$ python3 -q
>>> import numpy as np
>>> from numpy import linalg as LA
>>> np.set_printoptions(suppress=True, linewidth=100)
>>> rnd = lambda a: np.round(a, 1) + 0
>>> J = np.load("mat.npy")
>>> rnd(J)
array([[-1.6,  1.2,  7. , -6.8,  0. ],
       [-0.7,  7.3,  2.7, -3.4,  5.2],
       [-1.4,  3.9,  6.2, -6.3,  2.1],
       [-0.2,  7.9,  0.6, -1.5,  5.9],
       [-0.4, -7.7,  1.9, -0.8, -6. ],
       [ 1.2,  5.3, -5.4,  4.4,  4.7],
       [-1.6,  1.8,  6.9, -6.8,  0.5],
       [ 0.3, -7.8, -1.4,  2.3, -5.7],
       [-0.6,  7.5,  2.3, -3.1,  5.3],
       [-1.1, -5.9,  4.9, -3.9, -5.1],
       [-1.5,  3.4,  6.4, -6.5,  1.7],
       [ 1.6, -1. , -7. ,  6.8,  0.2],
       [ 0.3,  7.8, -1.5,  0.5,  6.1],
       [ 1.6,  0.2, -7.1,  6.7,  1.1],
       [ 0.5,  7.5, -2.4,  1.3,  6. ],
       [ 1.4,  3.7, -6.3,  5.5,  3.7]])
>>> C = J[[2, 4]].astype(float)
>>> for _ in range(5):
...     lab = LA.norm(J[:, None] - C, axis=-1).argmin(axis=1)
...     C = np.array([J[lab == j].mean(axis=0) for j in range(2)])
... 
>>> lab
array([0, 0, 0, 0, 1, 0, 0, 1, 0, 1, 0, 1, 0, 1, 0, 0])
>>> np.abs(C[1] - C[0]).argmax()
np.int64(1)
>>> rnd(C)
array([[-0.4,  5.2,  1.5, -2.1,  3.7],
       [ 0.4, -4.4, -1.8,  2.2, -3.1]])
>>> A2 = C / LA.norm(C, axis=1, keepdims=True)
>>> C2 = A2 @ A2.T
>>> rnd(np.degrees(np.arccos(np.clip(C2[1, 0], -1, 1))))
np.float64(174.0)
>>> rnd(LA.norm(A2, axis=1))
array([1., 1.])
>>> rnd(C2[1])
array([-1.,  1.])
>>> rnd(C2)
array([[ 1., -1.],
       [-1.,  1.]])
>>> (C2 - 2 * np.eye(2)).round(6).argmax(axis=1)
array([1, 0])
>>> dist = LA.norm(J[:, None] - J[None], axis=-1)
>>> (dist + 1e9 * np.eye(16)).round(6).argmin(axis=1)
array([ 6,  8, 10,  8,  7, 15,  0,  4,  1,  4,  2, 13, 14, 11, 12,  5])
>>> np.flatnonzero(dist[9] < dist.mean() / 2)
array([4, 9])
>>> dist.mean(axis=1).argmax()
np.int64(7)
>>> m1 = np.load("sample19.npy")
>>> m1
array([[  2,   1,  -1,  -2,   2],
       [  1,   0,   1,  -2,   4],
       [  3,  -1,   1,   1,   2],
       [  4,  -2,   4,  -2,  -1],
       [  2,   1,   3,   0,   1],
       [  4,   1,   0,  -1,   2],
       [  6,  -1,   1,   1,   4],
       [  5,  -4,   1,   0,   5],
       [  2,  -5,   4,  -3,   3],
       [  4,  -7,   7,  -1,   2],
       [  1,  -6,   8,   2,   4],
       [  4,  -5,   7,   5,   4],
       [  7,  -7,  10,   7,   3],
       [  6,  -8,  13,   5,   0],
       [  3, -10,  12,   4,   3],
       [  6,  -7,   9,   5,   3],
       [  7,  -7,   8,   2,   2],
       [  4,  -8,   8,   1,   2],
       [  1, -10,  11,   2,   0],
       [  0,  -8,   9,   1,  -1],
       [  2,  -9,   9,   3,   2],
       [  0,  -6,   7,   4,   0],
       [  0,  -9,   9,   4,  -1],
       [ -3,  -8,   9,   5,   0],
       [  0, -10,  11,   4,   3],
       [ -1,  -9,  12,   4,   4],
       [ -2, -10,  12,   7,   5],
       [ -2,  -7,  12,  10,   4],
       [ -5,  -9,   9,   7,   1]])
>>> rng = np.random.default_rng(366)
>>> lab = rng.permutation(5)
>>> A2 = m1[:, lab] * rng.choice([-1, 1], 5)
>>> A2
array([[  2,   1,   2,   1,  -2],
       [  2,  -1,   4,   0,  -1],
       [ -1,  -1,   2,  -1,  -3],
       [  2,  -4,  -1,  -2,  -4],
       [  0,  -3,   1,   1,  -2],
       [  1,   0,   2,   1,  -4],
       [ -1,  -1,   4,  -1,  -6],
       [  0,  -1,   5,  -4,  -5],
       [  3,  -4,   3,  -5,  -2],
       [  1,  -7,   2,  -7,  -4],
       [ -2,  -8,   4,  -6,  -1],
       [ -5,  -7,   4,  -5,  -4],
       [ -7, -10,   3,  -7,  -7],
       [ -5, -13,   0,  -8,  -6],
       [ -4, -12,   3, -10,  -3],
       [ -5,  -9,   3,  -7,  -6],
       [ -2,  -8,   2,  -7,  -7],
       [ -1,  -8,   2,  -8,  -4],
       [ -2, -11,   0, -10,  -1],
       [ -1,  -9,  -1,  -8,   0],
       [ -3,  -9,   2,  -9,  -2],
       [ -4,  -7,   0,  -6,   0],
       [ -4,  -9,  -1,  -9,   0],
       [ -5,  -9,   0,  -8,   3],
       [ -4, -11,   3, -10,   0],
       [ -4, -12,   4,  -9,   1],
       [ -7, -12,   5, -10,   2],
       [-10, -12,   4,  -7,   2],
       [ -7,  -9,   1,  -9,   5]])
>>> Uu, _, VT = LA.svd(m1.T @ A2)
>>> rnd(LA.lstsq(m1, A2)[0])
array([[ 0.,  0.,  0.,  0., -1.],
       [ 0.,  0.,  0.,  1.,  0.],
       [ 0., -1.,  0.,  0.,  0.],
       [-1.,  0.,  0.,  0.,  0.],
       [ 0.,  0.,  1.,  0.,  0.]])
>>> lab
array([3, 2, 4, 1, 0])
>>> C2 = np.cov(m1, rowvar=False)
>>> np.argwhere(np.triu(np.abs(np.corrcoef(m1.T)) > 0.8, 1))
array([[1, 2]])
>>> rnd(C2)
array([[  9.4,   3.5,  -3.7,  -3.3,   0.7],
       [  3.5,  13.4, -14.1,  -7.4,   0.6],
       [ -3.7, -14.1,  17.7,  10.2,  -0.7],
       [ -3.3,  -7.4,  10.2,  10.4,   0.7],
       [  0.7,   0.6,  -0.7,   0.7,   3.3]])
>>> np.median(m1, axis=0)
array([ 2., -7.,  8.,  2.,  2.])
>>> rnd(np.polyfit(m1[:, 0], m1[:, 4], 1))
array([0.1, 2. ])
>>> feats = np.load("test0.npy")
>>> feats
array([[-31,  -3,   2,   3,  -2,   3,   3],
       [  0,  -1,  -1,  -3,   2,  -1,  -3],
       [ -2,   0, -17,  -2,  -3,   2,  -2],
       [  1,  -1,  -1,   0,  -3,  -2,   2],
       [  0,   1,   3,  -3, -33,  -2,   1],
       [  3,   2,  -3,   0,  -1, -23,   3],
       [  0,   3,   2,  -3,  -3,   2,   8]])
>>> def softmax(z):
...     e = np.exp(z - z.max(axis=-1, keepdims=True))
...     return e / e.sum(axis=-1, keepdims=True)
... 
>>> rnd(softmax(10 * feats[0]))
array([0. , 0. , 0. , 0.3, 0. , 0.3, 0.3])
>>> rnd(softmax(feats[0] + -1))
array([0. , 0. , 0.1, 0.3, 0. , 0.3, 0.3])
>>> att = feats @ feats.T / np.sqrt(7)
>>> rnd(softmax(att))
array([[1. , 0. , 0. , 0. , 0. , 0. , 0. ],
       [0. , 0.8, 0.2, 0. , 0. , 0. , 0. ],
       [0. , 0. , 1. , 0. , 0. , 0. , 0. ],
       [0. , 0. , 0. , 0. , 1. , 0. , 0. ],
       [0. , 0. , 0. , 0. , 1. , 0. , 0. ],
       [0. , 0. , 0. , 0. , 0. , 1. , 0. ],
       [0. , 0. , 0. , 0. , 1. , 0. , 0. ]])
>>> C2 = feats.T @ feats
>>> np.allclose(C2, C2.T)
True
>>> np.diag(C2)
array([ 975,   25,  317,   40, 1125,  555,  100])
>>> C2
array([[ 975,   98,  -38,  -89,   62, -168,  -78],
       [  98,   25,   -1,  -18,  -37,  -48,   23],
       [ -38,   -1,  317,   28,  -54,   42,   51],
       [ -89,  -18,   28,   40,  102,    8,   -5],
       [  62,  -37,  -54,  102, 1125,   75,  -72],
       [-168,  -48,   42,    8,   75,  555,  -51],
       [ -78,   23,   51,   -5,  -72,  -51,  100]])
>>> LA.matrix_rank(C2)
np.int64(7)
>>> Q, V = LA.qr(C2[:, :3])[0], LA.qr(C2[:, 3:])[0]
>>> sig = LA.svd(Q.T @ V, compute_uv=False)
>>> rnd(sig)
array([1. , 1. , 0.2])
>>> rnd(LA.norm(Q @ Q.T - V @ V.T, 2))
np.float64(1.0)
>>> (sig > 0.9).sum()
np.int64(2)
>>> data = np.loadtxt("data.csv", delimiter=",")
>>> data
array([[ 0.,  0.,  0.,  0.,  0.,  0.,  2.],
       [ 0.,  0.,  0.,  0.,  0.,  0., -1.],
       [ 0.,  0.,  0.,  0.,  0.,  0.,  3.],
       [ 0.,  0.,  0.,  0.,  0.,  0., -3.],
       [ 0.,  0.,  0.,  0.,  0.,  0., -3.],
       [ 0.,  0.,  0.,  0.,  0.,  0.,  3.],
       [ 2., -1.,  3., -3., -3.,  3.,  0.]])
>>> x0 = np.array([1, 1, 1, 1, 3, 3, 1])
>>> LA.norm(data @ x0) <= LA.norm(data, 2) * LA.norm(x0) + 1e-9
np.True_
>>> data @ x0
array([ 2., -1.,  3., -3., -3.,  3.,  1.])
>>> np.einsum("ij,j->i", data, x0)
array([ 2., -1.,  3., -3., -3.,  3.,  1.])
>>> data @ np.eye(7)[2]
array([0., 0., 0., 0., 0., 0., 3.])
